$ python -q
>>> import numpy as np
>>> np.set_printoptions(suppress=True, linewidth=200)
>>> def rd(a):
...     return np.round(a, 4) + 0
... 
>>> mat = np.loadtxt("run6.csv", delimiter=",")
>>> print(mat)
[[ 1.6 -1.5  0.4  2.  -0.2  0.3 -0.5  0.7  2.7  0.2]
 [-1.1  0.4 -0.7  0.4  0.3  0.8 -0.3 -0.8  0.7  0.6]
 [ 0.4 -0.9 -0.6  0.6 -0.8 -0.1  0.4  1.4 -0.2 -0.5]
 [ 0.  -0.8 -1.8 -0.5 -0.3  0.4 -1.   1.  -0.5  0.1]
 [-1.   1.1  1.7 -1.5  0.2  1.9  1.5  0.1  0.3 -2.7]
 [ 1.1 -0.8  2.  -0.8 -0.3  0.2  0.   0.5  1.6  1.4]
 [ 0.5  0.  -3.   1.   1.5  0.5  4.   0.  -1.  -4. ]
 [ 0.5 -0.1 -2.  -1.1 -0.5  2.3 -3.1 -1.4 -0.7 -0.2]
 [ 1.2  0.5  0.1  1.5 -0.1 -0.6 -1.6  0.6 -1.   0.9]
 [-0.4  0.4 -0.5  1.1  1.   1.1  0.8 -2.7  0.9 -0.9]
 [ 0.5  0.4  1.5  0.5 -0.9  0.4  1.9 -0.2 -0.4  1. ]
 [ 1.3  0.1 -1.5  0.7 -0.5  1.1  1.2  0.9 -2.4 -1.2]
 [-2.  -1.7  0.2 -1.4 -1.5 -1.9  1.3  1.1  0.9  0.9]
 [-0.1  0.1 -0.8 -1.3  0.7 -0.3  0.5 -0.7  0.4  0.8]
 [ 0.7  2.6 -1.4 -0.5  0.7  2.2  1.   0.2 -0.4  1.7]]
>>> M2 = mat / np.linalg.norm(mat, axis=1, keepdims=True)
>>> C2 = M2 @ M2.T
>>> print(np.argwhere(np.triu(np.abs(C2) > 0.95, 1)))
[]
>>> print(rd(np.linalg.norm(M2, axis=1)))
[1. 1. 1. 1. 1. 1. 1. 1. 1. 1. 1. 1. 1. 1. 1.]
>>> print((C2 - 2 * np.eye(15)).round(6).argmax(axis=1))
[ 5  9 11  7  6  0 11  3  0  1  5  6  2 14  1]
>>> sig = 10 * 0.7 ** np.arange(3)
>>> q, _ = np.linalg.qr(np.array([[0.7, -0.2, 1.3], [1.1, 1.7, 0.5], [-1.9, -0.5, 1.6]]))
>>> rng = np.random.default_rng(12)
>>> E = rng.normal(size=(30, 3)) * sig @ q
>>> print(rd(E))
[[ -0.4788  -7.4633   3.3022]
 [-12.479   -4.6277   6.2101]
 [  5.8822   5.4422  -7.7994]
 [ -0.9572   3.3931   9.6567]
 [  1.6488  -7.1838 -18.2095]
 [ -4.521    0.43    18.8349]
 [  0.7859  -4.9644   1.9668]
 [  2.2445   1.7298  -4.0335]
 [  2.6803   1.5166  -6.8125]
 [ -6.7965  -4.8691  -8.5498]
 [ -2.6171   7.9875   4.8484]
 [  3.5849  -4.2619 -12.4079]
 [  1.5808   3.792    0.9795]
 [ -9.2123   5.9778  15.0542]
 [ -0.0655   3.6767   9.3059]
 [ -8.3534   8.0375   0.3489]
 [ -2.3223  -4.0597  -2.9295]
 [ -6.8049  -3.105    4.1767]
 [ -4.8003  -6.3695  15.6476]
 [  1.9034  -5.4823  16.8267]
 [  1.8651  -0.2549   2.9401]
 [  4.3853   6.9575 -12.3178]
 [ -8.9197   1.2764   0.5738]
 [  6.0181  -5.522  -17.14  ]
 [  2.8708  -6.2256   3.4035]
 [ -7.1735  -0.8651   0.5625]
 [  5.4693  -7.3208  -8.2586]
 [ -1.0186  -1.8459   8.9598]
 [  0.4287  14.9232   2.4646]
 [ -9.4856   0.8413   1.541 ]]
>>> idx = E[:, 0] > np.median(E[:, 0])
>>> u = E[idx].mean(axis=0) - E[~idx].mean(axis=0)
>>> print(rd(u))
[ 8.4815  0.1389 -8.4886]
>>> print(((E - E.mean(axis=0)) @ u > 0).astype(int))
[0 0 1 0 1 0 1 1 1 1 0 1 1 0 0 0 1 0 0 0 1 1 0 1 1 0 1 0 1 0]
